In [1]: import numpy as np

In [2]: import numpy.linalg as la

In [3]: np.set_printoptions(precision=3, suppress=True, linewidth=120, floatmode="fixed")

In [4]: def rnd(a):
   ...:     return np.round(a, 3) + 0
   ...: 

In [5]: u = np.array([-3, -4, 3, -4, -1])

In [6]: g = np.array([-1, 0, -1, -2, -2])

In [7]: J = u[:, None] + g[None, :]

In [8]: J
Out[8]: 
array([[-4, -3, -4, -5, -5],
       [-5, -4, -5, -6, -6],
       [ 2,  3,  2,  1,  1],
       [-5, -4, -5, -6, -6],
       [-2, -1, -2, -3, -3]])

In [9]: U, s, vt = la.svd(J, full_matrices=False)

In [10]: U.shape, s.shape, vt.shape
Out[10]: ((5, 5), (5,), (5, 5))

In [11]: rnd(U.T @ J @ vt.T)
Out[11]: 
array([[20.175,  0.000,  0.000,  0.000,  0.000],
       [ 0.000,  2.446,  0.000,  0.000,  0.000],
       [ 0.000,  0.000,  0.000,  0.000,  0.000],
       [ 0.000,  0.000,  0.000,  0.000,  0.000],
       [ 0.000,  0.000,  0.000,  0.000,  0.000]])

In [12]: rnd(s)
Out[12]: array([20.175,  2.446,  0.000,  0.000,  0.000])

In [13]: np.abs(U[:, 0]).round(6).argmax()
Out[13]: np.int64(1)

In [14]: rnd(vt @ vt.T)
Out[14]: 
array([[1.000, 0.000, 0.000, 0.000, 0.000],
       [0.000, 1.000, 0.000, 0.000, 0.000],
       [0.000, 0.000, 1.000, 0.000, 0.000],
       [0.000, 0.000, 0.000, 1.000, 0.000],
       [0.000, 0.000, 0.000, 0.000, 1.000]])

In [15]: (s > 1e-8).sum()
Out[15]: np.int64(2)

In [16]: def softmax(z):
    ...:     e = np.exp(z - z.max(axis=-1, keepdims=True))
    ...:     return e / e.sum(axis=-1, keepdims=True)
    ...: 

In [17]: rnd(softmax(J[2]))
Out[17]: array([0.183, 0.498, 0.183, 0.067, 0.067])

In [18]: rnd(softmax(J).sum(axis=1))
Out[18]: array([1.000, 1.000, 1.000, 1.000, 1.000])

In [19]: rnd(softmax(10 * J[2]))
Out[19]: array([0.000, 1.000, 0.000, 0.000, 0.000])

In [20]: att = J @ J.T / np.sqrt(5)

In [21]: rnd(softmax(att)[2] @ J)
Out[21]: array([2.000, 3.000, 2.000, 1.000, 1.000])

In [22]: rnd(softmax(att + np.triu(np.full(att.shape, -np.inf), 1)))
Out[22]: 
array([[1.000, 0.000, 0.000, 0.000, 0.000],
       [0.000, 1.000, 0.000, 0.000, 0.000],
       [0.000, 0.000, 1.000, 0.000, 0.000],
       [0.000, 0.500, 0.000, 0.500, 0.000],
       [0.004, 0.498, 0.000, 0.498, 0.000]])

In [23]: rnd(softmax(att))
Out[23]: 
array([[0.000, 0.500, 0.000, 0.500, 0.000],
       [0.000, 0.500, 0.000, 0.500, 0.000],
       [0.000, 0.000, 1.000, 0.000, 0.000],
       [0.000, 0.500, 0.000, 0.500, 0.000],
       [0.004, 0.498, 0.000, 0.498, 0.000]])

In [24]: np.abs(np.diag(la.qr(J)[1])) > 1e-9
Out[24]: array([ True,  True, False, False, False])

In [25]: la.lstsq(J[:-1].T, J[-1])[2]
Out[25]: np.int32(2)

In [26]: np.allclose(J[:-1].T @ la.lstsq(J[:-1].T, J[-1])[0], J[-1])
Out[26]: True

In [27]: np.unique(J.round(6), axis=0).shape
Out[27]: (4, 5)
